% ipython --no-banner

In [1]: import numpy as np

In [2]: np.set_printoptions(precision=3, suppress=True, linewidth=140, floatmode="fixed")

In [3]: feats = np.loadtxt("a.csv", delimiter=",")

In [4]: feats
Out[4]: 
array([[2.000, 1.000, 0.000],
       [0.000, 2.000, 1.000],
       [0.000, 0.000, 2.000]])

In [5]: x0 = np.array([4, 4, 1])

In [6]: y = feats @ x0

In [7]: beta, lr = np.zeros(3), 1 / np.linalg.norm(feats, 2) ** 2

In [8]: for i in range(150):
   ...:     beta -= lr * feats.T @ (feats @ beta - y)
   ...:     if i % 50 == 0: print(i, round(np.linalg.norm(feats @ beta - y), 3))
   ...: 
0 2.335
50 0.0
100 0.0

In [9]: beta
Out[9]: array([4.000, 4.000, 1.000])

In [10]: round(float(np.linalg.cond(feats)), 3)
Out[10]: 2.026

In [11]: q, evecs = np.linalg.qr(feats[:, :1])[0], np.linalg.qr(feats[:, 1:])[0]

In [12]: sig = np.linalg.svd(q.T @ evecs, compute_uv=False)

In [13]: round(np.linalg.norm(q @ q.T - evecs @ evecs.T, 2), 3)
Out[13]: np.float64(1.0)

In [14]: q, r_ = np.linalg.qr(feats)

In [15]: np.abs(np.diag(r_))
Out[15]: array([2.000, 2.000, 2.000])

In [16]: np.allclose(r_.T @ r_, feats.T @ feats)
Out[16]: True

In [17]: q.shape, r_.shape
Out[17]: ((3, 3), (3, 3))

In [18]: np.trace(q @ q.T)
Out[18]: np.float64(3.0)

In [19]: q.T @ q
Out[19]: 
array([[1.000, 0.000, 0.000],
       [0.000, 1.000, 0.000],
       [0.000, 0.000, 1.000]])

In [20]: X = np.load("arr.npy")

In [21]: X
Out[21]: 
array([[  7.412,  10.505,   7.437,  11.928,  -2.410],
       [  0.069,  11.623,  -6.354,  -9.745,  -0.618],
       [  0.898,  -1.350,  15.736,  -7.133,   0.780],
       [  1.404,  -5.093,  -0.476,  -1.931, -15.031]])

In [22]: theta = np.radians(72)

In [23]: r_ = np.eye(5)

In [24]: r_[4, 4] = r_[2, 2] = np.cos(theta)

In [25]: r_[4, 2], r_[2, 4] = -np.sin(theta), np.sin(theta)

In [26]: r_
Out[26]: 
array([[ 1.000,  0.000,  0.000,  0.000,  0.000],
       [ 0.000,  1.000,  0.000,  0.000,  0.000],
       [ 0.000,  0.000,  0.309,  0.000,  0.951],
       [ 0.000,  0.000,  0.000,  1.000,  0.000],
       [ 0.000,  0.000, -0.951,  0.000,  0.309]])

In [27]: M2 = X @ r_.T

In [28]: M2
Out[28]: 
array([[  7.412,  10.505,   0.006,  11.928,  -7.818],
       [  0.069,  11.623,  -2.551,  -9.745,   5.852],
       [  0.898,  -1.350,   5.605,  -7.133, -14.725],
       [  1.404,  -5.093, -14.442,  -1.931,  -4.192]])

In [29]: np.linalg.svd(X, compute_uv=False), np.linalg.svd(M2, compute_uv=False)
Out[29]: 
(array([20.000, 18.000, 16.200, 14.580]),
 array([20.000, 18.000, 16.200, 14.580]))

In [30]: np.abs(M2 - X).max(axis=0)
Out[30]: array([ 0.000,  0.000, 13.966,  0.000, 15.505])

In [31]: np.allclose(np.linalg.norm(X, axis=1), np.linalg.norm(M2, axis=1))
Out[31]: True

In [32]: round(float(np.linalg.det(r_)), 3), round(np.trace(r_), 3)
Out[32]: (1.0, np.float64(3.618))

In [33]: x0 = np.array([-1, 0, 2, 0, -2])

In [34]: h = np.maximum(M2 @ x0, 0)

In [35]: np.maximum(M2 @ (3 * x0), 0)
Out[35]: array([ 24.707,   0.000, 119.282,   0.000])

In [36]: M2 * (h > 1e-9)[:, None]
Out[36]: 
array([[  7.412,  10.505,   0.006,  11.928,  -7.818],
       [  0.000,   0.000,  -0.000,  -0.000,   0.000],
       [  0.898,  -1.350,   5.605,  -7.133, -14.725],
       [  0.000,  -0.000,  -0.000,  -0.000,  -0.000]])

In [37]: h
Out[37]: array([ 8.236,  0.000, 39.761,  0.000])

In [38]: np.tanh(M2 @ x0)
Out[38]: array([ 1.000, -1.000,  1.000, -1.000])
